$ ipython --no-banner

In [1]: import numpy as np

In [2]: np.set_printoptions(precision=3, suppress=True, linewidth=120, sign=" ")

In [3]: def rnd(a):
   ...:     return np.round(a, 3) + 0
   ...: 

In [4]: mat = np.loadtxt("x.csv", delimiter=",")

In [5]: mat
Out[5]: 
array([[ 0.078, -0.004,  0.001,  0.5  , -0.039, -0.079],
       [-0.162,  0.002,  0.001, -0.722,  0.   ,  0.121],
       [ 0.249,  0.004,  0.   ,  0.411, -0.011,  2.748],
       [-0.166,  0.009,  0.   ,  0.286, -0.002, -2.335],
       [ 0.016,  0.005,  0.001,  0.518, -0.028,  2.846],
       [ 0.17 ,  0.011,  0.   ,  0.01 , -0.038, -0.401],
       [-0.131,  0.006,  0.   , -0.128, -0.017,  1.968],
       [ 0.045, -0.002,  0.   , -0.734, -0.022, -0.547],
       [ 0.13 , -0.011,  0.   , -0.468,  0.004, -0.174],
       [ 0.03 , -0.001,  0.001, -0.153, -0.008, -3.882],
       [ 0.012, -0.01 ,  0.001, -0.746,  0.006, -4.31 ],
       [ 0.082, -0.001, -0.001,  0.894, -0.004, -5.571],
       [ 0.237,  0.004,  0.001, -0.772, -0.04 ,  3.993],
       [-0.011, -0.001, -0.001, -0.569,  0.026,  6.897],
       [-0.078,  0.005,  0.   ,  0.46 , -0.014,  2.143],
       [-0.14 ,  0.004,  0.001, -0.338,  0.019,  2.84 ],
       [-0.14 ,  0.002, -0.001,  0.373,  0.023,  0.032],
       [-0.054,  0.003, -0.002,  0.273,  0.011, -1.318],
       [-0.057, -0.002,  0.001, -0.236, -0.003, -4.846],
       [-0.169,  0.011,  0.   , -0.921, -0.012, -3.295],
       [ 0.09 ,  0.014,  0.   ,  0.217,  0.01 ,  4.245],
       [ 0.004, -0.003,  0.001,  0.146, -0.022,  3.646],
       [ 0.219, -0.003,  0.001,  0.584,  0.005,  0.424],
       [-0.174,  0.007,  0.   ,  0.469,  0.081,  0.197],
       [ 0.065, -0.003,  0.   , -0.144,  0.037,  3.752],
       [ 0.015, -0.005, -0.001, -0.061,  0.007, -1.415],
       [ 0.06 , -0.003,  0.   , -0.438, -0.011,  1.368],
       [ 0.142, -0.003,  0.   ,  0.714, -0.011,  2.01 ],
       [-0.056, -0.001,  0.   , -0.592, -0.009, -0.89 ],
       [-0.223, -0.001,  0.   ,  0.227,  0.062, -2.058],
       [ 0.118, -0.001, -0.001, -1.065, -0.001, -4.088],
       [-0.13 , -0.003,  0.   ,  0.334,  0.018, -2.382],
       [ 0.025, -0.004,  0.   , -0.097, -0.007, -0.783],
       [-0.109,  0.001,  0.001,  1.33 ,  0.026, -1.952],
       [-0.063,  0.01 , -0.001, -0.258, -0.035,  3.962]])

In [6]: # column 5 dominates

In [7]: u = np.array([0, 2, 1])

In [8]: rnd(np.correlate(mat[31], mat[33], "full"))
Out[8]: array([ 0.254,  0.002, -0.173, -0.656, -0.027,  5.109, -0.037, -3.168, -0.039, -0.004,  0.26 ])

In [9]: np.convolve(mat[31], u)
Out[9]: array([ 0.   , -0.26 , -0.136, -0.003,  0.668,  0.37 , -4.746, -2.382])

In [10]: rnd(np.polyval(u, mat[31]))
Out[10]: array([ 0.74 ,  0.994,  1.   ,  1.668,  1.036, -3.764])

In [11]: d = np.linalg.norm(mat[:, None] - mat[None], axis=-1)

In [12]: np.linalg.matrix_rank(d ** 2)
Out[12]: np.int64(8)

In [13]: (d + 1e9 * np.eye(35)).round(6).argmin(axis=1)
Out[13]: 
array([ 16,   8,   4,  31,   2,  32,  14,  28,   7,  10,  30,  18,  34,  20,  27,   2,  23,  25,  10,  30,  34,  24,
        23,  16,  34,  17,   6,  14,   7,   3,  10,   3,   5,  31,  24])

In [14]: Xc = mat - mat.mean(axis=0)

In [15]: U, sigma, VT = np.linalg.svd(Xc, full_matrices=False)

In [16]: np.linalg.matrix_rank(Xc)
Out[16]: np.int64(6)

In [17]: rnd(sigma ** 2 / (sigma ** 2).sum())
Out[17]: array([ 0.964,  0.034,  0.002,  0.   ,  0.   ,  0.   ])

In [18]: np.abs(U[:, 0]).argmax()
Out[18]: np.int64(13)

In [19]: np.abs(VT[0]).argmax()
Out[19]: np.int64(5)

In [20]: E = np.load("out8.npy")

In [21]: E
Out[21]: 
array([[ 1, -1,  1, -1,  1, -1,  1, -1],
       [ 1,  1, -1, -1,  1,  1, -1, -1],
       [ 1,  1, -1, -1, -1, -1,  1,  1],
       [ 1, -1,  1, -1, -1,  1, -1,  1],
       [ 1, -1, -1,  1,  1, -1, -1,  1],
       [ 1, -1, -1,  1, -1,  1,  1, -1],
       [ 1,  1,  1,  1, -1, -1, -1, -1]])

In [22]: u, r1 = E[5], E[1]

In [23]: u @ r1
Out[23]: np.int64(0)

In [24]: u @ u
Out[24]: np.int64(8)

In [25]: p = (u @ r1) / (u @ u) * u

In [26]: np.linalg.matrix_rank(np.outer(u, r1))
Out[26]: np.int64(1)

In [27]: r1 - p
Out[27]: array([ 1.,  1., -1., -1.,  1.,  1., -1., -1.])

In [28]: np.outer(u, r1)
Out[28]: 
array([[ 1,  1, -1, -1,  1,  1, -1, -1],
       [-1, -1,  1,  1, -1, -1,  1,  1],
       [-1, -1,  1,  1, -1, -1,  1,  1],
       [ 1,  1, -1, -1,  1,  1, -1, -1],
       [-1, -1,  1,  1, -1, -1,  1,  1],
       [ 1,  1, -1, -1,  1,  1, -1, -1],
       [ 1,  1, -1, -1,  1,  1, -1, -1],
       [-1, -1,  1,  1, -1, -1,  1,  1]])

In [29]: rnd(np.linalg.norm(u + r1) ** 2 + np.linalg.norm(u - r1) ** 2)
Out[29]: np.float64(32.0)

In [30]: other = np.array([[-3, -2, -1],
    ...:     [3, 1, -2],
    ...:     [1, 1, -3],
    ...:     [-1, 3, 1],
    ...:     [1, -2, 0],
    ...:     [3, -2, 3],
    ...:     [3, -1, -2],
    ...:     [-1, 3, -2]])

In [31]: np.linalg.matrix_rank(np.vstack([E, other.T]))
Out[31]: np.int64(8)

In [32]: np.einsum("ik,kj->ji", E, other)
Out[32]: 
array([[ -2,   2,  -2,  -6, -14,  -2,  -6],
       [ -9, -11,   1,  -1,   3,  -5,   5],
       [ -6,   6,  -8,   0,   2,   8,  -4]])

In [33]: other.T @ E.T
Out[33]: 
array([[ -2,   2,  -2,  -6, -14,  -2,  -6],
       [ -9, -11,   1,  -1,   3,  -5,   5],
       [ -6,   6,  -8,   0,   2,   8,  -4]])

In [34]: U, sigma, VT = np.linalg.svd(mat, full_matrices=False)

In [35]: rnd(VT @ VT.T)
Out[35]: 
array([[ 1.,  0.,  0.,  0.,  0.,  0.],
       [ 0.,  1.,  0.,  0.,  0.,  0.],
       [ 0.,  0.,  1.,  0.,  0.,  0.],
       [ 0.,  0.,  0.,  1.,  0.,  0.],
       [ 0.,  0.,  0.,  0.,  1.,  0.],
       [ 0.,  0.,  0.,  0.,  0.,  1.]])

In [36]: rnd(U.T @ U)
Out[36]: 
array([[ 1.,  0.,  0.,  0.,  0.,  0.],
       [ 0.,  1.,  0.,  0.,  0.,  0.],
       [ 0.,  0.,  1.,  0.,  0.,  0.],
       [ 0.,  0.,  0.,  1.,  0.,  0.],
       [ 0.,  0.,  0.,  0.,  1.,  0.],
       [ 0.,  0.,  0.,  0.,  0.,  1.]])

In [37]: U.shape, sigma.shape, VT.shape
Out[37]: ((35, 6), (6,), (6, 6))

In [38]: rnd(np.sqrt((sigma ** 2).sum())), rnd(np.linalg.norm(mat))
Out[38]: (np.float64(17.74), np.float64(17.74))

In [39]: (sigma > 1e-8).sum()
Out[39]: np.int64(6)

In [40]: np.allclose(U * sigma @ VT, mat)
Out[40]: True

In [41]: rnd(np.abs(VT[0]))
Out[41]: array([ 0.009,  0.001,  0.   ,  0.   ,  0.001,  1.   ])

In [42]: rnd(np.cumsum(sigma ** 2) / np.sum(sigma ** 2))
Out[42]: array([ 0.964,  0.998,  1.   ,  1.   ,  1.   ,  1.   ])

In [43]: rnd(U.T @ mat @ VT.T)
Out[43]: 
array([[ 17.421,   0.   ,   0.   ,   0.   ,   0.   ,   0.   ],
       [  0.   ,   3.264,   0.   ,   0.   ,   0.   ,   0.   ],
       [  0.   ,   0.   ,   0.727,   0.   ,   0.   ,   0.   ],
       [  0.   ,   0.   ,   0.   ,   0.132,   0.   ,   0.   ],
       [  0.   ,   0.   ,   0.   ,   0.   ,   0.03 ,   0.   ],
       [  0.   ,   0.   ,   0.   ,   0.   ,   0.   ,   0.004]])

In [44]: G = E.T @ E

In [45]: rnd(np.linalg.svd(E, compute_uv=False) ** 2)
Out[45]: array([ 8.,  8.,  8.,  8.,  8.,  8.,  8.])

In [46]: np.linalg.matrix_rank(G)
Out[46]: np.int64(7)

In [47]: np.diag(G)
Out[47]: array([ 7,  7,  7,  7,  7,  7,  7,  7])

In [48]: K = np.load("sample13.npy")

In [49]: K
Out[49]: 
array([[-0.95,  5.  ,  3.  ,  3.  ,  1.  , -5.  , -4.  ,  0.  ,  3.  ],
       [ 3.  , -4.95,  5.  , -5.  , -2.  ,  1.  ,  0.  , -3.  , -1.  ],
       [-4.  ,  0.  ,  4.05, -3.  , -3.  , -5.  ,  4.  ,  5.  , -2.  ],
       [-3.  ,  0.  , -3.  ,  0.05,  3.  ,  0.  , -5.  ,  0.  ,  5.  ],
       [-1.  ,  1.  , -4.  ,  1.  , -2.95, -2.  , -1.  ,  0.  ,  3.  ],
       [ 5.  ,  0.  ,  4.  , -3.  ,  3.  ,  3.05, -5.  , -3.  , -2.  ],
       [ 3.  ,  5.  ,  1.  , -2.  , -4.  ,  5.  ,  0.05, -3.  ,  3.  ],
       [-1.  , -5.  ,  0.  ,  0.  ,  1.  ,  2.  , -2.  , -3.95,  1.  ],
       [-1.  ,  5.  ,  3.  ,  3.  ,  1.  , -5.  , -4.  ,  0.  ,  3.05]])

In [50]: rnd(np.abs(np.linalg.eigvals(K)).max())
Out[50]: np.float64(10.097)

In [51]: rnd(np.linalg.norm(K, 2) / np.linalg.norm(K))
Out[51]: np.float64(0.582)

In [52]: [round(float(x), 3) for x in np.linalg.svd(K, compute_uv=False)[:3]]
Out[52]: [16.287, 14.18, 11.634]

In [53]: u = np.array([0, 2, 2, 0, 0, 1, 0])

In [54]: r1 = np.array([3, 1, 2, 2, 0, 1, 3, 1, 0, 2])

In [55]: data = u[:, None] + r1[None, :]

In [56]: data
Out[56]: 
array([[ 3,  1,  2,  2,  0,  1,  3,  1,  0,  2],
       [ 5,  3,  4,  4,  2,  3,  5,  3,  2,  4],
       [ 5,  3,  4,  4,  2,  3,  5,  3,  2,  4],
       [ 3,  1,  2,  2,  0,  1,  3,  1,  0,  2],
       [ 3,  1,  2,  2,  0,  1,  3,  1,  0,  2],
       [ 4,  2,  3,  3,  1,  2,  4,  2,  1,  3],
       [ 3,  1,  2,  2,  0,  1,  3,  1,  0,  2]])

In [57]: rnd(np.linalg.norm(data))
Out[57]: np.float64(21.703)

In [58]: np.linalg.matrix_rank(data)
Out[58]: np.int64(2)

In [59]: rnd(np.linalg.svd(data, compute_uv=False))
Out[59]: array([ 21.503,   2.938,   0.   ,   0.   ,   0.   ,   0.   ,   0.   ])

In [60]: data.sum(axis=0)
Out[60]: array([ 26,  12,  19,  19,   5,  12,  26,  12,   5,  19])

In [61]: def softmax(z):
    ...:     e = np.exp(z - z.max(axis=-1, keepdims=True))
    ...:     return e / e.sum(axis=-1, keepdims=True)
    ...: 

In [62]: rnd(softmax(10 * data[5]))
Out[62]: array([ 0.5,  0. ,  0. ,  0. ,  0. ,  0. ,  0.5,  0. ,  0. ,  0. ])

In [63]: rnd(softmax(data[5]))
Out[63]: array([ 0.277,  0.037,  0.102,  0.102,  0.014,  0.037,  0.277,  0.037,  0.014,  0.102])

In [64]: att = data @ data.T / np.sqrt(10)

In [65]: rnd(softmax(att))
Out[65]: 
array([[ 0.   ,  0.498,  0.498,  0.   ,  0.   ,  0.004,  0.   ],
       [ 0.   ,  0.5  ,  0.5  ,  0.   ,  0.   ,  0.   ,  0.   ],
       [ 0.   ,  0.5  ,  0.5  ,  0.   ,  0.   ,  0.   ,  0.   ],
       [ 0.   ,  0.498,  0.498,  0.   ,  0.   ,  0.004,  0.   ],
       [ 0.   ,  0.498,  0.498,  0.   ,  0.   ,  0.004,  0.   ],
       [ 0.   ,  0.5  ,  0.5  ,  0.   ,  0.   ,  0.   ,  0.   ],
       [ 0.   ,  0.498,  0.498,  0.   ,  0.   ,  0.004,  0.   ]])

In [66]: softmax(att).round(6).argmax(axis=1)
Out[66]: array([ 1,  1,  1,  1,  1,  1,  1])
